>>> import numpy as np
>>> np.set_printoptions(precision=1, suppress=True, linewidth=160)
>>> J = np.loadtxt("out6.csv", delimiter=",")
>>> print(J)
[[ 0.3 -0.7  0.   0.   0.7 -1.3  0.4  0.4 -0.4  0.  -0.1]
 [-0.5  0.3  0.6 -0.5  0.  -0.5  0.7 -0.3 -0.1  0.2 -0.6]
 [ 0.  -0.3 -0.1 -0.3  0.7 -0.3 -0.4 -0.5  0.4 -0.4 -0.9]
 [ 0.3 -0.6 -0.1  0.1  0.2 -0.5 -0.5  0.6 -0.2  1.2  0.1]
 [-1.2  0.2  0.   0.   0.8  0.3  0.   0.1  0.1  0.5  0. ]
 [ 0.3 -0.1  0.5  0.7 -0.7  0.2 -0.4  0.2  0.1  0.8 -0.5]
 [ 0.1 -1.3  1.6  0.4  0.5 -0.1  0.1 -0.3 -0.1 -0.8 -0.2]
 [ 0.1 -0.8 -0.1 -0.4 -0.2  0.   0.5 -0.6  0.  -0.3 -0.4]
 [-0.6 -0.4  0.5  0.5 -0.4  0.   0.4  0.7  1.5  0.1 -0.2]
 [ 0.5  0.5  0.7  0.  -0.2 -0.2  0.5  0.2  0.6  0.2  0.5]
 [-0.2  1.  -0.6  0.3  0.8  0.1 -0.7 -0.1 -0.2  0.3 -0.1]
 [-0.4  0.1  0.7 -0.5 -0.3  0.4 -0.7  0.8  0.7 -0.6 -0.3]
 [ 0.2  0.3  0.3 -0.5  0.  -0.1 -0.1 -0.2  0.2  0.7  0.2]
 [ 0.3 -0.3 -0.3 -0.1  1.   1.3  1.   0.4  0.2  0.  -0.5]
 [-0.3 -0.5 -0.2 -0.3  1.  -0.4 -0.4  0.1  0.3 -0.3  0.6]]
>>> print(J.sum(axis=1))
[-0.7 -0.7 -2.1  0.6  0.8  1.1 -0.1 -2.2  2.1  3.3  0.6 -0.1  1.   3.  -0.4]
>>> print(np.linalg.svd(J, compute_uv=False))
[3.  2.7 2.4 2.2 2.  1.8 1.6 1.4 1.3 1.1 1. ]
>>> print(np.abs(J).max())
1.6
>>> print(J.sum(axis=0))
[-1.1 -2.6  3.5 -0.6  3.9 -1.1  0.4  1.5  3.1  1.6 -2.4]
>>> Y = np.c_[J[:, :4] @ np.array([[-2, 1, -2, -1], [0, 1, -1, 2], [-1, 2, 0, 0], [0, 1, 1, -1]]), np.array([4, 1, 1, 8, 8, 3, 1, 8, 8, 0, 4, 1, 6, 6, 2])]
>>> print(Y)
[[-0.6 -0.4  0.1 -1.7  4. ]
 [ 0.4  0.5  0.2  1.6  1. ]
 [ 0.1 -0.8  0.  -0.3  1. ]
 [-0.5 -0.4  0.1 -1.6  8. ]
 [ 2.4 -1.   2.2  1.6  8. ]
 [-1.1  1.9  0.2 -1.2  3. ]
 [-1.8  2.4  1.5 -3.1  1. ]
 [-0.1 -1.3  0.2 -1.3  8. ]
 [ 0.7  0.5  2.1 -0.7  8. ]
 [-1.7  2.4 -1.5  0.5  0. ]
 [ 1.  -0.1 -0.3  1.9  4. ]
 [ 0.1  0.6  0.2  1.1  1. ]
 [-0.7  0.6 -1.2  0.9  6. ]
 [-0.3 -0.7 -0.4 -0.8  6. ]
 [ 0.8 -1.5  0.8 -0.4  2. ]]
>>> print(np.linalg.matrix_rank(Y))
5
>>> x = np.array([2, 4, 3, 1, -1])
>>> rhs = Y @ x
>>> print(np.linalg.solve(Y.T @ Y, Y.T @ rhs))
[ 2.  4.  3.  1. -1.]
>>> rng = np.random.default_rng(98)
>>> rhs = rhs + 0.3 * rng.normal(size=15)
>>> print(rhs)
[ -8.5   3.6  -4.1 -11.7   1.1   2.1   6.3 -13.9   1.1   2.3  -1.5   3.4  -7.3 -11.4  -4.7]
>>> c, *_ = np.linalg.lstsq(Y, rhs)
>>> print(np.round(Y.T @ (rhs - Y @ c), 1) + 0)
[0. 0. 0. 0. 0.]
>>> print([round(float(np.linalg.norm(np.linalg.solve(Y.T @ Y + lam * np.eye(5), Y.T @ rhs))), 2) for lam in (0, 1, 10, 100)])
[5.61, 5.09, 3.26, 0.97]
>>> X = np.load("x.npy")
>>> print(X)
[[ 9 10  0  8  0 18  0  7  0 19  6  0  7  3]
 [ 1  0  0  0  9  6  0 23  8 14  0  6  0 19]
 [ 7  6  0  4  0 14  0 11  0 17  4  0  3  7]
 [11 14  1 12  0  6  2  3  0  9 12  0  7  0]
 [15 22  3 20  0  6  6  0  0  7 18  0 13  0]
 [ 6  4  2  2 11  0  4 13 10  1  8  8  0  9]
 [ 8  8  0  6  0 12  0  9  0 15  6  0  4  5]
 [ 6  4  4  2 15  0  8 13 14  0 10 12  0  9]
 [ 1  0  0  0 13  0  0 23 12  8  0 10  0 19]
 [13 18  3 16  0  2  6  0  0  5 16  0  9  0]
 [ 7  6  0  4  0 18  0 11  0 20  3  0  4  7]
 [ 3  0  0  0  9  2  0 19  8 10  1  6  0 15]
 [ 5  2  0  0  3 10  0 15  2 15  2  0  0 11]
 [ 1  0  0  0 15  0  0 23 14  5  0 12  0 19]
 [ 6  4  0  2  3  8  0 13  2 13  4  0  0  9]
 [ 8  8  6  6 15  0 12  9 14  0 14 12  0  5]
 [ 8  8  6  6 15  0 12  9 14  0 14 12  0  5]
 [ 6  4  2  2 11  0  4 13 10  1  8  8  0  9]
 [ 1  0  0  0 15  0  0 23 14  5  0 12  0 19]
 [ 5  2  0  0  1 14  0 15  0 18  1  0  0 11]
 [10 12  6 10 11  0 12  5 10  0 16  8  0  1]]
>>> # row 16 repeats row 15
>>> U, sv, vt = np.linalg.svd(X)
>>> print(sv.round(1) + 0)
[114.8  68.9  58.9  18.    8.9   5.3   3.5   2.5   1.5   1.3   0.5   0.4   0.3   0. ]
>>> print(np.argmax(sv[:-1] / (sv[1:] + 1e-6)) + 1)
13
>>> Y = U[:, :13] @ np.diag(sv[:13]) @ vt[:13]
>>> print(round(np.abs(X - Y).max(), 1))
0.0
>>> print(round(np.linalg.norm(X - Y, 2), 1), round(float(sv[13]), 1))
0.0 0.0
>>> print(np.linalg.matrix_rank(Y))
13
>>> print(X.shape)
(21, 14)
>>> print(np.abs(X).max())
23
>>> print(X.sum(axis=1))
[ 87  86  73  77 110  78  73  97  86  88  80  73  65  89  64 109 109  78  89  67 101]
>>> print(np.linalg.matrix_rank(X))
13
>>> print(X.sum(axis=0))
[137 132  33 100 146 116  66 257 132 182 143 106  47 182]
>>> m1 = np.load("sample1.npy")
>>> print(m1)
[[0 0 0 1 0]
 [0 1 0 0 0]
 [0 0 1 0 0]
 [0 0 0 0 1]
 [1 0 0 0 0]]
>>> Y = m1 + rng.integers(-2, 3, (5, 1)) @ rng.integers(-2, 3, (1, 5))
>>> print(Y)
[[ 0  0  2 -3  4]
 [ 0  1 -2  4 -4]
 [ 0  0  1  0  0]
 [ 0  0 -1  2 -1]
 [ 1  0 -2  4 -4]]
>>> print(np.linalg.matrix_rank(Y - m1, tol=1e-8))
1
>>> print(np.round(np.linalg.svd(Y - m1, compute_uv=False), 1) + 0)
[10.8  0.   0.   0.   0. ]
>>> print(np.abs(Y - m1).sum(axis=1))
[10 10  0  5 10]
>>> print(np.trace(Y))
0
>>> print(np.sort(np.abs(np.linalg.eigvals(Y))))
[1.  1.  1.  1.2 4.2]
>>> print(np.linalg.matrix_power(Y, 2))
[[  4   0  -3  10 -13]
 [ -4   1   0  -4   8]
 [  0   0   1   0   0]
 [ -1   0  -1   0   2]
 [ -4   0   4 -11  16]]
>>> data = np.loadtxt("data.csv", delimiter=",")
>>> print(data)
[[-0.7 -2.4  0.7]
 [-0.1 -1.4 -1.7]
 [ 0.2 -0.9  1.2]
 [ 1.  -0.9 -1.3]
 [ 0.   0.3 -1.4]
 [-0.2  0.8 -0.2]
 [ 0.8 -0.7 -0.6]
 [-0.6  0.9  1.2]
 [ 0.   1.2  0.6]
 [ 0.6 -0.7  1.8]
 [-0.5 -0.3 -0.3]
 [ 0.9 -0.7 -0.5]
 [ 0.5 -0.2 -1.5]
 [ 1.5  0.7 -0.3]
 [ 0.1 -1.9 -0.6]
 [-0.2  0.4 -1.4]
 [ 1.2 -1.8  0.7]
 [-2.1 -0.3 -0.5]
 [-1.5  0.3 -2.2]
 [-0.7 -1.5  0. ]
 [ 1.1  0.   0.6]
 [-0.7 -0.2  0.8]
 [-1.4 -0.6 -0.8]
 [-0.9  0.1  1.6]
 [ 1.1  1.8  0. ]
 [-1.  -0.5 -0.1]
 [-0.6  3.   0. ]
 [ 0.  -4.   3. ]
 [-0.7  0.6  0.4]
 [ 0.3  0.3  0.3]
 [ 0.6  0.  -1.2]
 [-1.   1.8 -0.9]
 [-0.4 -0.1  1.8]
 [-1.2  1.5 -1.5]
 [ 1.6 -1.  -0.4]
 [ 0.5 -0.2 -0.5]
 [ 0.3  0.3 -0.8]
 [ 0.1 -1.3 -0.3]
 [-1.3 -0.7  0.2]
 [ 0.1  0.6  0.1]
 [ 1.8 -1.4  1.1]
 [ 2.1  1.2  1.1]
 [-1.2 -0.2  0.5]
 [-0.6  0.3  1.4]]
>>> Y = data + rng.integers(-2, 3, (44, 1)) @ rng.integers(-2, 3, (1, 3))
>>> print(Y)
[[-0.7 -2.4  0.7]
 [-0.1 -3.4 -0.7]
 [ 0.2 -2.9  2.2]
 [ 1.  -2.9 -0.3]
 [ 0.  -3.7  0.6]
 [-0.2  0.8 -0.2]
 [ 0.8 -0.7 -0.6]
 [-0.6  4.9 -0.8]
 [ 0.   3.2 -0.4]
 [ 0.6  3.3 -0.2]
 [-0.5 -2.3  0.7]
 [ 0.9 -0.7 -0.5]
 [ 0.5 -0.2 -1.5]
 [ 1.5 -1.3  0.7]
 [ 0.1 -3.9  0.4]
 [-0.2  4.4 -3.4]
 [ 1.2 -5.8  2.7]
 [-2.1 -2.3  0.5]
 [-1.5  4.3 -4.2]
 [-0.7  2.5 -2. ]
 [ 1.1  0.   0.6]
 [-0.7 -4.2  2.8]
 [-1.4 -0.6 -0.8]
 [-0.9  0.1  1.6]
 [ 1.1  5.8 -2. ]
 [-1.  -0.5 -0.1]
 [-0.6  3.   0. ]
 [ 0.  -8.   5. ]
 [-0.7 -3.4  2.4]
 [ 0.3 -3.7  2.3]
 [ 0.6 -4.   0.8]
 [-1.  -0.2  0.1]
 [-0.4 -0.1  1.8]
 [-1.2 -2.5  0.5]
 [ 1.6  1.  -1.4]
 [ 0.5 -4.2  1.5]
 [ 0.3  0.3 -0.8]
 [ 0.1  2.7 -2.3]
 [-1.3  1.3 -0.8]
 [ 0.1  0.6  0.1]
 [ 1.8 -1.4  1.1]
 [ 2.1  1.2  1.1]
 [-1.2  3.8 -1.5]
 [-0.6  0.3  1.4]]
>>> print(np.round(np.linalg.svd(Y - data, compute_uv=False), 1) + 0)
[19.9  0.   0. ]
>>> print(np.linalg.matrix_rank(Y - data, tol=1e-8))
1
>>> cen = (data - data.mean(axis=0)) / data.std(axis=0)
>>> print(cen.std(axis=0))
[1. 1. 1.]
>>> c = np.linalg.lstsq(np.delete(cen, 0, axis=1), cen[:, 0])[0]
>>> print(c)
[-0.1  0.1]
>>> print(np.abs(c).argmax())
1
>>> feats = np.load("arr.npy")
>>> print(feats)
[[ 0.5  7.2  1.  -0.9 10.4]
 [ 0.1  5.5  0.7 -1.4  8.6]
 [-0.1  4.6  0.6  0.7  8.8]
 [-1.8  5.1  0.8  1.   8.5]
 [-1.   5.2 -0.3  0.2 10.6]
 [-0.6  4.7  2.1 -0.4  9.4]
 [ 1.5  4.8 -0.2 -0.1  9. ]
 [ 1.7  5.5  0.6 -1.5  9.4]
 [ 0.1  4.9  0.6 -1.3  9.2]
 [ 0.6  4.8  0.1 -0.6 11.6]
 [-2.6  4.8 -1.2 -1.6  9.7]
 [-0.5  4.6 -0.4 -1.   9.9]
 [-3.   5.4  1.3 -1.6  9.2]
 [ 0.   5.8  1.6  0.8 11. ]
 [ 0.4  5.7  2.1 -0.8  9.6]
 [ 0.2  5.2  0.5 -0.1 10.4]
 [-0.5  5.4 -1.5 -1.4  9.1]
 [-0.5  5.1  1.3  0.9 10.6]
 [ 0.6  2.9 -0.8 -1.3 11. ]
 [ 1.1  3.8  1.2 -0.4 10.2]
 [-1.   4.6  0.7 -0.3  9.9]
 [-2.3  4.9 -3.  -1.2  9.9]
 [-0.7  5.5  0.1 -0.6 10.4]
 [-1.2  5.1  0.4  1.4 10.1]
 [-0.6  5.2  0.6  1.1  9.9]
 [-0.3  4.5  1.5  0.3 10.6]
 [-0.8  4.3 -0.4  0.   9.3]
 [-0.7  5.1  1.2  0.8 11.4]
 [ 1.5  4.1 -0.2 -1.5  9.7]
 [ 0.1  4.3  1.3 -0.8 12.1]
 [ 0.3  5.8 -0.9  0.1 10.7]
 [-0.8  5.6  0.7 -1.6 10.3]
 [ 0.7  5.   0.1 -0.2 10.7]
 [ 0.1  4.5 -1.7  0.3  8.6]
 [ 0.   4.2 -0.5  1.  10.2]
 [-1.5  6.2 -0.2 -0.1  8.6]
 [ 1.1  5.4  0.7  0.3 10.3]
 [ 0.7  5.7  0.2  0.9 10.1]
 [-0.4  5.6  1.1 -0.8 10.1]
 [ 0.7  3.6 -1.5 -0.4 11.3]]
>>> cen = feats - feats.mean(axis=0)
>>> evecs = np.linalg.svd(cen)[2][:1]
>>> Y = cen - cen @ evecs.T @ evecs
>>> print(Y.std(axis=0))
[0.8 0.7 0.7 0.8 0.8]
>>> print(np.round(np.diag(evecs.T @ evecs), 1) + 0)
[0.3 0.  0.5 0.1 0.1]
>>> print(np.cov(cen @ evecs.T, rowvar=False))
1.4120705313496364
>>> print(round(np.linalg.norm(Y) / np.linalg.norm(cen), 1))
0.8
>>> print((cen @ evecs.T).std(axis=0))
[1.2]
>>> cen = feats - feats.mean(axis=0)
>>> U, sv, vt = np.linalg.svd(cen, full_matrices=False)
>>> print(np.round(cen.mean(axis=0), 1) + 0)
[0. 0. 0. 0. 0.]
>>> print(sv ** 2 / (sv ** 2).sum())
[0.3 0.3 0.2 0.1 0.1]
>>> print(np.linalg.matrix_rank(cen))
5
>>> print((np.sign(U[:, 0]) == np.sign(U[0, 0])).astype(int))
[1 0 1 0 0 1 1 1 0 1 0 0 0 1 1 1 0 1 0 1 0 0 0 0 1 1 0 1 1 1 0 0 1 0 0 0 1 1 1 0]
>>> print(np.abs(vt[0]).argmax())
2
>>> print(round(float((sv ** 2).sum() ** 2 / (sv ** 4).sum()), 1))
4.3
>>> print(np.abs(U[:, 0]).argmax())
21
>>> x = np.array([3, -5, 1, 2, 5])
>>> h = np.maximum(feats @ x, 0)
>>> print(np.flatnonzero(h > 1e-9))
[ 0  1  2  3  4  5  6  7  8  9 10 11 12 13 14 15 16 17 18 19 20 21 22 23 24 25 26 27 28 29 30 31 32 33 34 35 36 37 38 39]
>>> A = np.loadtxt("layer13.csv", delimiter=",")
>>> print(A)
[[ 1.  1. -1.  3.  0.]
 [-2. -2. -4.  0. -3.]
 [-3. -3. -5. -1. -4.]
 [ 3.  3.  1.  5.  2.]
 [ 0.  0. -2.  2. -1.]
 [-2. -2. -4.  0. -3.]
 [-3. -3. -5. -1. -4.]
 [ 2.  2.  0.  4.  1.]
 [ 3.  3.  1.  5.  2.]
 [-2. -2. -4.  0. -3.]
 [ 1.  1. -1.  3.  0.]]
>>> Y = A / np.linalg.norm(A, axis=1, keepdims=True)
>>> cov = Y @ Y.T
>>> print(cov[5].round(1) + 0)
[ 0.   1.   1.  -0.6  0.6  1.   1.  -0.4 -0.6  1.   0. ]
>>> print(cov.round(1) + 0)
[[ 1.   0.  -0.1  0.8  0.8  0.  -0.1  0.9  0.8  0.   1. ]
 [ 0.   1.   1.  -0.6  0.6  1.   1.  -0.4 -0.6  1.   0. ]
 [-0.1  1.   1.  -0.7  0.5  1.   1.  -0.5 -0.7  1.  -0.1]
 [ 0.8 -0.6 -0.7  1.   0.3 -0.6 -0.7  1.   1.  -0.6  0.8]
 [ 0.8  0.6  0.5  0.3  1.   0.6  0.5  0.5  0.3  0.6  0.8]
 [ 0.   1.   1.  -0.6  0.6  1.   1.  -0.4 -0.6  1.   0. ]
 [-0.1  1.   1.  -0.7  0.5  1.   1.  -0.5 -0.7  1.  -0.1]
 [ 0.9 -0.4 -0.5  1.   0.5 -0.4 -0.5  1.   1.  -0.4  0.9]
 [ 0.8 -0.6 -0.7  1.   0.3 -0.6 -0.7  1.   1.  -0.6  0.8]
 [ 0.   1.   1.  -0.6  0.6  1.   1.  -0.4 -0.6  1.   0. ]
 [ 1.   0.  -0.1  0.8  0.8  0.  -0.1  0.9  0.8  0.   1. ]]
>>> cov = np.cov(A, rowvar=False)
>>> print(A.std(axis=0))
[2.2 2.2 2.2 2.2 2.2]
>>> print(np.corrcoef(A.T))
[[1. 1. 1. 1. 1.]
 [1. 1. 1. 1. 1.]
 [1. 1. 1. 1. 1.]
 [1. 1. 1. 1. 1.]
 [1. 1. 1. 1. 1.]]
>>> print(cov.shape)
(5, 5)
>>> print(np.median(A, axis=0))
[ 0.  0. -2.  2. -1.]
>>> M = np.array([[-1, -1, -1, -1], [1, -1, 1, -1], [-1, -1, -1, -1], [1, -1, 1, -1]])
>>> U, sv, vt = np.linalg.svd(M)
>>> print(np.argmax(sv[:-1] / (sv[1:] + 1e-6)) + 1)
2
>>> Y = U[:, :2] @ np.diag(sv[:2]) @ vt[:2]
>>> print(Y)
[[-1. -1. -1. -1.]
 [ 1. -1.  1. -1.]
 [-1. -1. -1. -1.]
 [ 1. -1.  1. -1.]]
>>> print(np.round(np.abs(M - Y).max(), 1))
0.0
>>> print(round(float(np.linalg.norm(M - Y) / np.linalg.norm(M)), 1))
0.0
>>> Y = np.c_[feats[:, :3] @ np.array([[6, -1, 1], [-4, -9, 8], [-2, -7, 2]]), np.array([1, -3, -2, 1, -1, 0, 3, 1, 2, -3, 3, 2, 0, -2, 1, -3, 0, -2, 0, 1, 0, 1, 3, -1, -1, -3, 0, -3, -2, 1, 1, 2, 1, 2, -1, -3, 2, 2, -2, -1])]
>>> print(Y)
[[-27.8 -72.3  60.1   1. ]
 [-22.8 -54.5  45.5  -3. ]
 [-20.2 -45.5  37.9  -2. ]
 [-32.8 -49.7  40.6   1. ]
 [-26.2 -43.7  40.   -1. ]
 [-26.6 -56.4  41.2   0. ]
 [ -9.8 -43.3  39.5   3. ]
 [-13.  -55.4  46.9   1. ]
 [-20.2 -48.4  40.5   2. ]
 [-15.8 -44.5  39.2  -3. ]
 [-32.4 -32.2  33.4   3. ]
 [-20.6 -38.1  35.5   2. ]
 [-42.2 -54.7  42.8   0. ]
 [-26.4 -63.4  49.6  -2. ]
 [-24.6 -66.4  50.2   1. ]
 [-20.6 -50.5  42.8  -3. ]
 [-21.6 -37.6  39.7   0. ]
 [-26.  -54.5  42.9  -2. ]
 [ -6.4 -21.1  22.2   0. ]
 [-11.  -43.7  33.9   1. ]
 [-25.8 -45.3  37.2   0. ]
 [-27.4 -20.8  30.9   1. ]
 [-26.4 -49.5  43.5   3. ]
 [-28.4 -47.5  40.4  -1. ]
 [-25.6 -50.4  42.2  -1. ]
 [-22.8 -50.7  38.7  -3. ]
 [-21.2 -35.1  32.8   0. ]
 [-27.  -53.6  42.5  -3. ]
 [ -7.  -37.   33.9  -2. ]
 [-19.2 -47.9  37.1   1. ]
 [-19.6 -46.2  44.9   1. ]
 [-28.6 -54.5  45.4   2. ]
 [-16.  -46.4  40.9   1. ]
 [-14.  -28.7  32.7   2. ]
 [-15.8 -34.3  32.6  -1. ]
 [-33.4 -52.9  47.7  -3. ]
 [-16.4 -54.6  45.7   2. ]
 [-19.  -53.4  46.7   2. ]
 [-27.  -57.7  46.6  -2. ]
 [ -7.2 -22.6  26.5  -1. ]]
>>> print(np.linalg.norm(np.linalg.qr(feats)[0].T @ Y, axis=0) ** 2 / ((Y ** 2).sum(axis=0) + 1e-12))
[1.  1.  1.  0.1]
>>> print(np.round(np.linalg.lstsq(feats, Y[:, 0])[0], 1) + 0)
[ 6. -4. -2.  0.  0.]
>>> cen = Y - Y.mean(axis=0)
>>> U, sv, vt = np.linalg.svd(cen, full_matrices=False)
>>> print(np.linalg.matrix_rank(cen))
4
>>> print(np.round(np.abs(vt[-1]), 1) + 0)
[0.  0.2 0.4 0.9]
>>> print(sv)
[86.5 41.2 14.5 10.8]
>>> print((np.sign(U[:, 0]) == np.sign(U[0, 0])).astype(int))
[1 1 0 1 0 1 0 1 1 0 0 0 1 1 1 1 0 1 0 0 0 0 1 1 1 1 0 1 0 0 1 1 0 0 0 1 1 1 1 0]
>>> print(np.round(vt[0] * np.sign(vt[0, np.abs(vt[0]).argmax()]), 1) + 0)
[ 0.3  0.8 -0.5  0. ]
>>> print(np.round(sv ** 2 / (sv ** 2).sum(), 1) + 0)
[0.8 0.2 0.  0. ]
